% python3 -q
>>> import numpy as np
>>> np.set_printoptions(suppress=True, linewidth=100)
>>> W0 = np.array([[24.0, 25.0, 30.0, -5.0],
...     [25.0, 24.0, 30.0, -5.0],
...     [30.0, 30.0, 35.0, -6.0],
...     [-5.0, -5.0, -6.0, 0.0]])
>>> # equal to its transpose
>>> vals, V = np.linalg.eig(W0)
>>> np.round(np.sort(np.linalg.eigvals(np.linalg.inv(W0))), 2)
array([-1.  , -1.  , -1.  ,  0.01])
>>> np.round(np.sort(np.linalg.eigvals(W0 @ W0)), 2)
array([   1.,    1.,    1., 7396.])
>>> round(float(np.linalg.eigvals(W0).sum().real), 2)
83.0
>>> np.round(np.linalg.eigvals(W0), 2)
array([-1., 86., -1., -1.])
>>> round(np.linalg.det(W0[::-1]), 2)
np.float64(-86.0)
>>> np.kron(np.eye(2, dtype=int), W0)
array([[24., 25., 30., -5.,  0.,  0.,  0., -0.],
       [25., 24., 30., -5.,  0.,  0.,  0., -0.],
       [30., 30., 35., -6.,  0.,  0.,  0., -0.],
       [-5., -5., -6.,  0., -0., -0., -0.,  0.],
       [ 0.,  0.,  0., -0., 24., 25., 30., -5.],
       [ 0.,  0.,  0., -0., 25., 24., 30., -5.],
       [ 0.,  0.,  0., -0., 30., 30., 35., -6.],
       [-0., -0., -0.,  0., -5., -5., -6.,  0.]])
>>> np.round(np.linalg.det(W0.T), 2)
np.float64(-86.0)
>>> A = np.array([[13, 13, 11, 0],
...     [10, 10, 13, 2],
...     [6, 10, 1, 0],
...     [9, 1, 0, 0],
...     [3, 7, 3, 0],
...     [3, 14, 10, 0],
...     [0, 0, 0, 6],
...     [0, 0, 0, 2],
...     [0, 3, 13, 5],
...     [0, 0, 23, 10]])
>>> A
array([[13, 13, 11,  0],
       [10, 10, 13,  2],
       [ 6, 10,  1,  0],
       [ 9,  1,  0,  0],
       [ 3,  7,  3,  0],
       [ 3, 14, 10,  0],
       [ 0,  0,  0,  6],
       [ 0,  0,  0,  2],
       [ 0,  3, 13,  5],
       [ 0,  0, 23, 10]])
>>> B = W0 / np.sqrt((W0 ** 2).mean(axis=1, keepdims=True))
>>> B[1].round(2)
array([ 1.08,  1.04,  1.3 , -0.22])
>>> W0 - W0.mean(axis=1, keepdims=True)
array([[  5.5 ,   6.5 ,  11.5 , -23.5 ],
       [  6.5 ,   5.5 ,  11.5 , -23.5 ],
       [  7.75,   7.75,  12.75, -28.25],
       [ -1.  ,  -1.  ,  -2.  ,   4.  ]])
>>> Xs = (A - A.mean(axis=0)) / A.std(axis=0)
>>> np.argwhere(np.abs(Xs) > 2)
array([[9, 2],
       [9, 3]])
>>> Xs.std(axis=0)
array([1., 1., 1., 1.])
>>> beta = np.linalg.lstsq(np.delete(Xs, 2, axis=1), Xs[:, 2])[0]
>>> round(1 - np.var(Xs[:, 2] - np.delete(Xs, 2, axis=1) @ beta), 2)
np.float64(0.75)
>>> np.abs(beta).argmax()
np.int64(2)
>>> m1 = np.array([[3, 0], [-6, 0]])
>>> m1
array([[ 3,  0],
       [-6,  0]])
>>> m1 @ m1
array([[  9,   0],
       [-18,   0]])
>>> np.linalg.matrix_power(m1 - np.diag(np.diag(m1)), 2)
array([[0, 0],
       [0, 0]])
>>> m1.shape
(2, 2)
>>> np.unravel_index(np.abs(m1).argmax(), m1.shape)
(np.int64(1), np.int64(0))
>>> left, sigma, vt = np.linalg.svd(m1)
>>> V = vt[:(sigma > 1e-8).sum()]
>>> rng = np.random.default_rng(25844)
>>> vec = m1[0] + 2 * m1[1] + rng.integers(2) * np.eye(2)[1]
>>> vec
array([-9.,  0.])
>>> np.diag(V.T @ V)
array([1., 0.])
>>> np.linalg.matrix_rank(np.vstack([m1, vec]))
np.int64(1)
